$ python -q
>>> import numpy as np
>>> np.set_printoptions(precision=2, suppress=True, linewidth=160, legacy="1.25")
>>> data = np.array([[1, 0, 0, 0], [-9, 1, 0, 0], [-3, 0, 1, 0], [7, -8, 7, 1]])
>>> print(data)
[[ 1  0  0  0]
 [-9  1  0  0]
 [-3  0  1  0]
 [ 7 -8  7  1]]
>>> rng = np.random.default_rng(700749)
>>> z = rng.permutation(4)
>>> print(z)
[1 0 3 2]
>>> out = data[z][:, z]
>>> print(np.diag(out))
[1 1 1 1]
>>> print(np.sort(np.abs(np.linalg.eigvals(out))))
[1. 1. 1. 1.]
>>> out = np.array([[-3, -6], [-1, -7]])
>>> W0 = np.triu(out)
>>> print(W0)
[[-3 -6]
 [ 0 -7]]
>>> # triangular, det is the product of the diagonal
>>> print(np.abs(W0).max())
7
>>> print(W0.mean(axis=0))
[-1.5 -6.5]
>>> print(W0.sum(axis=1))
[-9 -7]
>>> print(np.linalg.matrix_rank(W0))
2
>>> print(np.unravel_index(np.abs(W0).argmax(), W0.shape))
(1, 1)
>>> print(W0 - W0[0])
[[ 0  0]
 [ 3 -1]]
>>> vec = np.array([2, 1])
>>> print((W0 @ vec).argmax())
1
>>> print(W0 @ np.ones(2))
[-9. -7.]
>>> print(W0 @ np.eye(2)[0])
[-3.  0.]
>>> print(W0 @ (2 * vec))
[-24 -14]
>>> feats = np.load("data.npy")
>>> print(feats)
[[-0.5  -1.12  1.1 ]
 [-0.2  -0.39  0.4 ]
 [ 0.5   0.5  -0.5 ]
 [-1.7   0.79 -0.8 ]
 [-1.4  -0.17  0.2 ]
 [-1.7   0.51 -0.5 ]
 [ 0.   -0.19  0.2 ]
 [-0.1   0.48 -0.5 ]
 [ 1.3  -0.81  0.8 ]
 [ 1.6  -0.53  0.5 ]]
>>> cen = (feats - feats.mean(axis=0)) / feats.std(axis=0)
>>> print(cen.std(axis=0))
[1. 1. 1.]
>>> b = np.linalg.lstsq(np.delete(cen, 0, axis=1), cen[:, 0])[0]
>>> print(round(float(1 - np.var(cen[:, 0] - np.delete(cen, 0, axis=1) @ b)), 2))
0.43
>>> print(np.allclose(W0 @ W0.T, W0.T @ W0))
False
>>> print((W0 - W0.T) / 2)
[[ 0. -3.]
 [ 3.  0.]]
>>> print(np.linalg.matrix_power(W0, 3))
[[ -27 -474]
 [   0 -343]]
>>> U, sv, Vt = np.linalg.svd(feats)
>>> print(np.argmax(sv[:-1] / (sv[1:] + 1e-6)) + 1)
2
>>> out = U[:, :2] @ np.diag(sv[:2]) @ Vt[:2]
>>> print(out.round(2) + 0)
[[-0.5  -1.11  1.11]
 [-0.2  -0.39  0.4 ]
 [ 0.5   0.5  -0.5 ]
 [-1.7   0.8  -0.79]
 [-1.4  -0.18  0.19]
 [-1.7   0.51 -0.5 ]
 [ 0.   -0.19  0.2 ]
 [-0.1   0.49 -0.49]
 [ 1.3  -0.81  0.8 ]
 [ 1.6  -0.52  0.51]]
>>> print(round(float(np.linalg.norm(feats - out, 2)), 2), np.round(sv[2], 2))
0.03 0.03
